% python3 -q
>>> import numpy as np
>>> np.set_printoptions(suppress=True, linewidth=100)
>>> X = np.loadtxt("block14.csv", delimiter=",")
>>> X
array([[ 0., -1.,  0.,  0.],
       [ 0.,  3.,  2., -2.],
       [ 0.,  0.,  2.,  0.],
       [ 0.,  1.,  2.,  0.]])
>>> np.unravel_index(np.abs(X).argmax(), X.shape)
(np.int64(1), np.int64(1))
>>> X[4]
Traceback (most recent call last):
  File "<python-input-5>", line 1, in <module>
    X[4]
    ~^^^
IndexError: index 4 is out of bounds for axis 0 with size 4
>>> round(np.linalg.norm(X), 1)
np.float64(5.2)
>>> np.linalg.rank(X)
Traceback (most recent call last):
  File "<python-input-7>", line 1, in <module>
    np.linalg.rank(X)
    ^^^^^^^^^^^^^^
AttributeError: module 'numpy.linalg' has no attribute 'rank'
>>> np.round(np.linalg.svd(X, compute_uv=False), 1)
array([4.7, 2.1, 0.7, 0. ])
>>> X.sum(axis=0)
array([ 0.,  3.,  6., -2.])
>>> np.diff(X, axis=0)
array([[ 0.,  4.,  2., -2.],
       [ 0., -3.,  0.,  2.],
       [ 0.,  1.,  0.,  0.]])
>>> rk = np.linalg.matrix_rank(X)
>>> rk
np.int64(3)
>>> N = np.linalg.svd(X)[2][rk:].T
>>> [int(np.linalg.matrix_rank(np.delete(X, i, axis=0))) for i in range(4)]
[3, 2, 3, 3]
>>> N[:, 0] / N[np.abs(N[:, 0]).round(6).argmax(), 0]
array([1., 0., 0., 0.])
>>> N @ N.T
array([[1., 0., 0., 0.],
       [0., 0., 0., 0.],
       [0., 0., 0., 0.],
       [0., 0., 0., 0.]])
>>> [int(np.linalg.matrix_rank(X[:, :j + 1])) for j in range(4)]
[0, 1, 2, 3]
>>> X @ N
array([[0.],
       [0.],
       [0.],
       [0.]])
>>> np.allclose(X @ N, 0)
True
>>> A = np.load("mat.npy")
>>> A.round(1)
array([[-0.8,  0.1, -0.5, -0.2],
       [ 0.3, -0.6, -0.4, -0.6],
       [ 0.4,  0.7, -0.5, -0.2],
       [ 0.1, -0.3, -0.6,  0.7]])
>>> x0 = np.array([0, -1, -6, 0])
>>> y = A @ x0
>>> y.round(1)
array([2.7, 2.8, 2.5, 4. ])
>>> np.round(np.linalg.solve(A, y), 1) + 0
array([ 0., -1., -6.,  0.])
>>> np.round(np.linalg.solve(A, y + A[:, 1]), 1) + 0
array([ 0.,  0., -6.,  0.])
>>> B = A / np.linalg.norm(A, axis=1, keepdims=True)
>>> G = B @ B.T
>>> (np.abs(G) > 0.9).astype(int)
array([[1, 0, 0, 0],
       [0, 1, 0, 0],
       [0, 0, 1, 0],
       [0, 0, 0, 1]])
>>> (G - 2 * np.eye(4)).round(6).argmax(axis=1)
array([1, 0, 0, 0])
>>> np.round(np.degrees(np.arccos(np.clip(G[3, 0], -1, 1))), 1)
np.float64(90.0)
>>> np.round(np.linalg.norm(B, axis=1), 1)
array([1., 1., 1., 1.])
>>> np.argwhere(np.triu(np.abs(G) > 0.95, 1))
array([], shape=(0, 2), dtype=int64)
>>> round(float(np.linalg.det(A)), 1)
-1.0
>>> round(np.abs(np.linalg.eigvals(A)).max(), 1)
np.float64(1.0)
>>> np.allclose(A @ A.T, A.T @ A)
True
>>> np.round(np.sort(np.abs(np.linalg.eigvals(A))), 1)
array([1., 1., 1., 1.])
>>> np.round(np.linalg.matrix_power(A, 3), 1) + 0
array([[-0.2,  0.8, -0.5,  0. ],
       [ 0.9,  0.2, -0.1, -0.2],
       [ 0. ,  0.5,  0.8,  0.1],
       [ 0.2, -0.1, -0.1,  1. ]])
>>> np.round((A + A.T) / 2, 1) + 0
array([[-0.8,  0.2,  0. , -0.1],
       [ 0.2, -0.6,  0.2, -0.5],
       [ 0. ,  0.2, -0.5, -0.4],
       [-0.1, -0.5, -0.4,  0.7]])
>>> np.round(A[:, 0] @ A[:, 3], 1)
np.float64(0.0)
>>> t3 = np.stack([A, 3 * A, A[::-1]])
>>> t3.shape
(3, 4, 4)
>>> np.round(np.linalg.det(t3), 1)
array([ -1., -81.,  -1.])
>>> np.linalg.matrix_rank(t3.reshape(3, -1))
np.int64(2)
>>> (t3 @ A.T).shape
(3, 4, 4)
>>> np.round(np.linalg.norm(t3, axis=(1, 2)), 1)
array([2., 6., 2.])
>>> W2 = np.array([[-3, -3, -1], [-3, 5, 1]])
>>> m1 = np.repeat(W2, 15 // 2, axis=0)
>>> rng = np.random.default_rng(22)
>>> m1 = m1 + 0.3 * rng.normal(size=m1.shape)
>>> m1.round(1)
array([[-3.4, -3.4, -1.4],
       [-3.2, -2.6, -1.5],
       [-2.7, -2.6, -1.1],
       [-3.2, -2.9, -0.6],
       [-2.4, -2.7, -0.5],
       [-3.1, -3.3, -1.5],
       [-3.3, -3.1, -0.9],
       [-3.4,  5.2,  1. ],
       [-3.2,  4.8,  1.6],
       [-2.9,  4.7,  0.7],
       [-2.4,  4.8,  1.4],
       [-2.6,  4.3,  1.4],
       [-3.1,  4.7,  0.8],
       [-2.8,  5.1,  1.1]])
>>> x0 = np.array([0, -2, 2])
>>> a = np.maximum(m1 @ x0, 0)
>>> np.round(np.tanh(m1 @ x0), 1)
array([ 1.,  1.,  1.,  1.,  1.,  1.,  1., -1., -1., -1., -1., -1., -1., -1.])
>>> np.round(m1 * (a > 1e-9)[:, None], 1)
array([[-3.4, -3.4, -1.4],
       [-3.2, -2.6, -1.5],
       [-2.7, -2.6, -1.1],
       [-3.2, -2.9, -0.6],
       [-2.4, -2.7, -0.5],
       [-3.1, -3.3, -1.5],
       [-3.3, -3.1, -0.9],
       [-0. ,  0. ,  0. ],
       [-0. ,  0. ,  0. ],
       [-0. ,  0. ,  0. ],
       [-0. ,  0. ,  0. ],
       [-0. ,  0. ,  0. ],
       [-0. ,  0. ,  0. ],
       [-0. ,  0. ,  0. ]])
>>> a.round(1)
array([3.9, 2.2, 3. , 4.4, 4.4, 3.5, 4.3, 0. , 0. , 0. , 0. , 0. , 0. , 0. ])
